In [1]: import numpy as np

In [2]: np.set_printoptions(suppress=True, linewidth=120)

In [3]: M = np.loadtxt("m.csv", delimiter=",")

In [4]: M.round(2)
Out[4]: 
array([[  1.81,  -1.37,  19.76,   2.11],
       [ -4.55,  -0.48, -19.46,  -0.67],
       [-10.78,  -5.06, -15.78,   3.04],
       [ 10.8 ,   5.08,  15.76,  -3.05],
       [ -0.12,  -2.61,  19.59,   3.06],
       [ -0.84,  -3.07,  19.45,   3.4 ],
       [  9.2 ,   7.92, -14.35,  -6.85],
       [  7.15,   6.82, -16.28,  -6.11],
       [-15.42,  -9.59,  -4.39,   7.13],
       [  9.76,   8.21, -13.71,  -7.03],
       [-15.21, -10.2 ,   1.38,   7.91],
       [ 13.81,   7.66,  11.08,  -5.29],
       [ -7.61,  -2.65, -18.27,   1.06],
       [-12.26,  -6.27, -13.92,   4.07],
       [ 13.69,   9.93,  -7.06,  -8.01],
       [ 15.16,   9.15,   6.46,  -6.68],
       [ -1.18,  -3.28,  19.37,   3.56],
       [ -7.09,  -6.78,  16.33,   6.08],
       [ -7.51,  -7.02,  15.98,   6.24],
       [-11.89,  -5.97, -14.44,   3.81],
       [  0.06,  -2.5 ,  19.62,   2.97],
       [-11.91,  -5.98, -14.42,   3.82],
       [ -0.01,   2.53, -19.61,  -2.99],
       [ 14.03,  10.04,  -6.15,  -8.04],
       [  3.37,  -0.32,  19.67,   1.3 ]])

In [5]: cov = np.cov(M, rowvar=False)

In [6]: np.round(np.polyfit(M[:, 3], M[:, 2], 1), 2)
Out[6]: array([0.91, 0.09])

In [7]: np.argwhere(np.triu(np.abs(np.corrcoef(M.T)) > 0.8, 1))
Out[7]: 
array([[0, 1],
       [0, 3],
       [1, 3]])

In [8]: r0 = np.array([3, 2, -5, 8, -4, -2])

In [9]: J = np.array([np.roll(r0, i) for i in range(6)])

In [10]: J
Out[10]: 
array([[ 3,  2, -5,  8, -4, -2],
       [-2,  3,  2, -5,  8, -4],
       [-4, -2,  3,  2, -5,  8],
       [ 8, -4, -2,  3,  2, -5],
       [-5,  8, -4, -2,  3,  2],
       [ 2, -5,  8, -4, -2,  3]])

In [11]: x = np.array([-3, 2, 0, -2, 2, -3])

In [12]: y = J @ x

In [13]: y
Out[13]: array([-23,  50, -30, -19,  35, -21])

In [14]: np.round(np.linalg.solve(J.T, J[0]), 2)
Out[14]: array([ 1.,  0., -0., -0.,  0.,  0.])

In [15]: np.round(np.linalg.solve(J, y + J[:, 0]), 2) + 0
Out[15]: array([-2.,  2.,  0., -2.,  2., -3.])

In [16]: np.round(np.linalg.solve(J, 5 * y), 2) + 0
Out[16]: array([-15.,  10.,   0., -10.,  10., -15.])

In [17]: Y = np.linalg.inv(J)

In [18]: round(float(np.linalg.slogdet(J)[0]), 2)
Out[18]: -1.0

In [19]: (np.abs(Y) > 1e-9).astype(int)
Out[19]: 
array([[1, 1, 1, 1, 1, 1],
       [1, 1, 1, 1, 1, 1],
       [1, 1, 1, 1, 1, 1],
       [1, 1, 1, 1, 1, 1],
       [1, 1, 1, 1, 1, 1],
       [1, 1, 1, 1, 1, 1]])

In [20]: Y.round(2)
Out[20]: 
array([[ 0.07, -0.04, -0.03,  0.14,  0.18,  0.19],
       [ 0.19,  0.07, -0.04, -0.03,  0.14,  0.18],
       [ 0.18,  0.19,  0.07, -0.04, -0.03,  0.14],
       [ 0.14,  0.18,  0.19,  0.07, -0.04, -0.03],
       [-0.03,  0.14,  0.18,  0.19,  0.07, -0.04],
       [-0.04, -0.03,  0.14,  0.18,  0.19,  0.07]])

In [21]: F = np.load("data.npy")

In [22]: F.round(2)
Out[22]: 
array([[-0.34,  2.43,  1.07,  1.36],
       [-0.47,  2.88,  0.56, -0.42],
       [-0.02, -0.46, -1.08, -2.76],
       [ 0.48, -2.88, -0.54,  0.46],
       [ 0.25, -1.99, -1.15, -1.91],
       [ 0.48, -2.82, -0.41,  0.81],
       [-0.34,  2.43,  1.07,  1.35],
       [-0.14,  0.28, -0.92, -2.84],
       [-0.15,  1.44,  1.17,  2.35],
       [ 0.33, -2.38, -1.08, -1.44],
       [ 0.35, -2.48, -1.05, -1.28],
       [-0.31,  2.28,  1.11,  1.58],
       [ 0.48, -2.86, -0.51,  0.56],
       [ 0.48, -2.76, -0.32,  1.02],
       [ 0.34, -2.41, -1.07, -1.39],
       [-0.47,  2.71,  0.26, -1.16],
       [ 0.36, -2.51, -1.04, -1.22],
       [-0.38,  2.6 ,  1.  ,  1.05],
       [ 0.43, -2.25,  0.12,  1.94]])

In [23]: U, s, Vt = np.linalg.svd(F)

In [24]: vecs = Vt[:(s > 1e-8).sum()]

In [25]: rng = np.random.default_rng(363435)

In [26]: x = F[18] + 3 * F[16] + rng.integers(2) * np.eye(4)[3]

In [27]: x.round(2)
Out[27]: array([ 1.5 , -9.78, -2.99, -0.72])

In [28]: np.allclose(vecs.T @ vecs @ x, x)
Out[28]: False

In [29]: np.round(np.diag(vecs.T @ vecs), 2)
Out[29]: array([0.03, 0.93, 0.15, 0.9 ])

In [30]: round(np.linalg.norm(x - vecs.T @ vecs @ x), 2)
Out[30]: np.float64(0.32)

In [31]: np.round(vecs.T @ vecs, 2)
Out[31]: 
array([[ 0.03, -0.15, -0.02,  0.04],
       [-0.15,  0.93,  0.2 , -0.07],
       [-0.02,  0.2 ,  0.15,  0.3 ],
       [ 0.04, -0.07,  0.3 ,  0.9 ]])

In [32]: np.linalg.matrix_rank(np.vstack([F, x]))
Out[32]: np.int64(3)

In [33]: data = np.tril(np.array([[2, 3, -2, 3, -3, 1, -1, 3],
    ...:     [-1, -1, 3, -3, -2, -2, -1, -3],
    ...:     [3, -3, -2, 0, -3, 0, 0, 0],
    ...:     [-3, -3, 2, -1, 1, -2, -3, 1],
    ...:     [3, -1, -1, -2, 0, 1, 1, 3],
    ...:     [3, -2, 0, 0, 1, 1, -2, -3],
    ...:     [0, -1, -1, -1, 3, -3, 1, -1],
    ...:     [-2, 3, -2, 2, 1, 2, -2, -2]]), -1) + np.eye(8, dtype=int)

In [34]: data
Out[34]: 
array([[ 1,  0,  0,  0,  0,  0,  0,  0],
       [-1,  1,  0,  0,  0,  0,  0,  0],
       [ 3, -3,  1,  0,  0,  0,  0,  0],
       [-3, -3,  2,  1,  0,  0,  0,  0],
       [ 3, -1, -1, -2,  1,  0,  0,  0],
       [ 3, -2,  0,  0,  1,  1,  0,  0],
       [ 0, -1, -1, -1,  3, -3,  1,  0],
       [-2,  3, -2,  2,  1,  2, -2,  1]])

In [35]: U, s, Vt = np.linalg.svd(data)

In [36]: s.round(2)
Out[36]: array([7.94, 5.58, 4.68, 3.28, 1.29, 0.64, 0.26, 0.01])

In [37]: np.argmax(s[:-1] / (s[1:] + 1e-6)) + 1
Out[37]: np.int64(7)

In [38]: Y = U[:, :7] @ np.diag(s[:7]) @ Vt[:7]

In [39]: round(float(np.linalg.norm(data - Y, 2)), 2), np.round(s[7], 2)
Out[39]: (0.01, np.float64(0.01))

In [40]: round(np.linalg.norm(data - Y) / np.linalg.norm(data), 2)
Out[40]: np.float64(0.0)

In [41]: Y.round(2) + 0
Out[41]: 
array([[ 1.  ,  0.  ,  0.  ,  0.  ,  0.  ,  0.  ,  0.  ,  0.01],
       [-1.  ,  1.  ,  0.  ,  0.  ,  0.  ,  0.  ,  0.  ,  0.  ],
       [ 3.  , -3.  ,  1.  ,  0.  ,  0.  ,  0.  ,  0.  ,  0.  ],
       [-3.  , -3.  ,  2.  ,  1.  ,  0.  ,  0.  ,  0.  ,  0.  ],
       [ 3.  , -1.  , -1.  , -2.  ,  1.  ,  0.  ,  0.  ,  0.  ],
       [ 3.  , -2.  ,  0.  ,  0.  ,  1.  ,  1.  ,  0.  ,  0.  ],
       [ 0.  , -1.  , -1.  , -1.  ,  3.  , -3.  ,  1.  ,  0.  ],
       [-2.  ,  3.  , -2.  ,  2.  ,  1.  ,  2.  , -2.  ,  1.  ]])

In [42]: np.linalg.matrix_rank(data, rtol=0.05)
Out[42]: np.int64(6)

In [43]: round(float(np.abs(data - Y).max()), 2)
Out[43]: 0.01
